>>> import numpy as np
>>> import numpy.linalg as la
>>> np.set_printoptions(precision=1, suppress=True, linewidth=120, legacy="1.25")
>>> rnd = lambda a: np.round(a, 1) + 0
>>> F = np.load("layer19.npy")
>>> print(rnd(F))
[[ -4.3  -2.6  -2.6   0.4  -1.2   1.    0.5]
 [ -2.3   0.3   1.3  -3.1   0.3  -0.2  -4.3]
 [ -0.4  -2.4  -3.3   0.7  -4.1   3.6   2.1]
 [ -3.7  -1.6  -1.2  -0.9  -0.7   0.5  -1.1]
 [ -4.2  -5.8  -6.6   6.4  -2.7   4.5   5.4]
 [ -0.9  -0.5  -0.8  -3.   -3.    1.2  -1. ]
 [ -1.1   1.6   1.8  -7.2  -2.1  -1.2  -4.1]
 [  0.9  -3.7  -4.1   5.4  -3.    6.4   2.4]
 [  2.1   4.9   5.9 -11.5  -1.5  -2.2  -8.8]
 [ -3.7  -1.2  -0.9  -2.1  -1.    0.   -1.3]
 [ -1.1  -2.1  -2.9  -0.4  -3.9   2.6   1.6]]
>>> print(rnd(la.norm(F, 2) / la.norm(F)))
0.9
>>> print(la.matrix_rank(F, rtol=0.1))
4
>>> B = np.array([[-2, -1, 2],
...     [2, -1, 0],
...     [2, 0, -1],
...     [-2, 0, 0],
...     [0, -2, -2],
...     [-1, 2, 2],
...     [0, 0, -2]])
>>> print(la.matrix_rank(np.vstack([F, B.T])))
7
>>> print(la.matrix_rank(F @ B))
3
>>> vec = np.array([4, 1, 0, 3, 4, 5, 4])
>>> print(rnd(F @ vec))
[-15.8 -34.9   7.5 -23.5  29.7 -22.7 -55.1  45.8 -73.1 -31.7  -3.7]
>>> print(rnd((F * vec).sum(axis=1)))
[-15.8 -34.9   7.5 -23.5  29.7 -22.7 -55.1  45.8 -73.1 -31.7  -3.7]
>>> Uu, sig, VT = la.svd(F)
>>> print(np.argmax(sig[:-1] / (sig[1:] + 1e-6)) + 1)
4
>>> B = Uu[:, :4] @ np.diag(sig[:4]) @ VT[:4]
>>> print(la.matrix_rank(F, rtol=0.05))
4
>>> print(la.matrix_rank(B))
4
>>> E = np.array([[0, 0, 0, 0, 0, 0, 0, 1],
...     [0, 0, 0, 0, 1, 0, 0, 0],
...     [0, 0, 0, 0, 0, 1, 0, 0],
...     [0, 0, 0, 1, 0, 0, 0, 0],
...     [0, 0, 1, 0, 0, 0, 0, 0],
...     [0, 1, 0, 0, 0, 0, 0, 0],
...     [1, 0, 0, 0, 0, 0, 0, 0],
...     [0, 0, 0, 0, 0, 0, 1, 0]])
>>> print((E != 0).astype(int))
[[0 0 0 0 0 0 0 1]
 [0 0 0 0 1 0 0 0]
 [0 0 0 0 0 1 0 0]
 [0 0 0 1 0 0 0 0]
 [0 0 1 0 0 0 0 0]
 [0 1 0 0 0 0 0 0]
 [1 0 0 0 0 0 0 0]
 [0 0 0 0 0 0 1 0]]
>>> print((la.matrix_power((E != 0) + (E.T != 0) + np.eye(8), 8) > 0).astype(int))
[[1 0 0 0 0 0 1 1]
 [0 1 1 0 1 1 0 0]
 [0 1 1 0 1 1 0 0]
 [0 0 0 1 0 0 0 0]
 [0 1 1 0 1 1 0 0]
 [0 1 1 0 1 1 0 0]
 [1 0 0 0 0 0 1 1]
 [1 0 0 0 0 0 1 1]]
>>> print(rnd(np.sort(la.eigvals(E).real)))
[-1.  -0.5 -0.5  0.   0.   1.   1.   1. ]
>>> arr = np.loadtxt("test6.csv", delimiter=",")
>>> print(arr)
[[1. 3. 0. 0.]
 [3. 1. 3. 0.]
 [0. 3. 5. 3.]
 [0. 0. 3. 3.]]
>>> vals, V = la.eigh(arr)
>>> print(np.abs(V[:, -1]).round(6).argmax())
2
>>> print(rnd(la.eigvalsh(arr + -3 * np.eye(4))))
[-5.8 -2.1  0.7  5.2]
>>> print((vals > 1e-8).sum(), (vals < -1e-8).sum())
3 1
>>> print(rnd(V.T @ V))
[[1. 0. 0. 0.]
 [0. 1. 0. 0.]
 [0. 0. 1. 0.]
 [0. 0. 0. 1.]]
>>> print(np.einsum("ij,ji->", arr, arr))
90.0
>>> print(rnd(la.eigvals(arr).sum().real))
10.0
>>> print(rnd(la.eigvals(arr)))
[ 8.2 -2.8  3.7  0.9]
>>> print(rnd(la.det(2 * arr)), rnd(la.det(arr)))
-1200.0 -75.0
>>> print(np.all(la.eigvalsh(arr) > 0))
False
>>> print([round(float(la.det(arr[:i, :i])), 2) + 0 for i in range(1, 5)])
[1.0, -8.0, -49.0, -75.0]
>>> print(rnd(la.eigvalsh(arr).min()))
-2.8
>>> rng = np.random.default_rng(7866)
>>> idx = rng.permutation(4)
>>> print(idx)
[2 1 0 3]
>>> B = arr[idx][:, idx]
>>> print(rnd(la.det(B)), rnd(la.det(arr[idx])))
-75.0 75.0
>>> print(rnd(np.sort(np.abs(la.eigvals(B)))))
[0.9 2.8 3.7 8.2]
>>> print(np.trace(B))
10.0
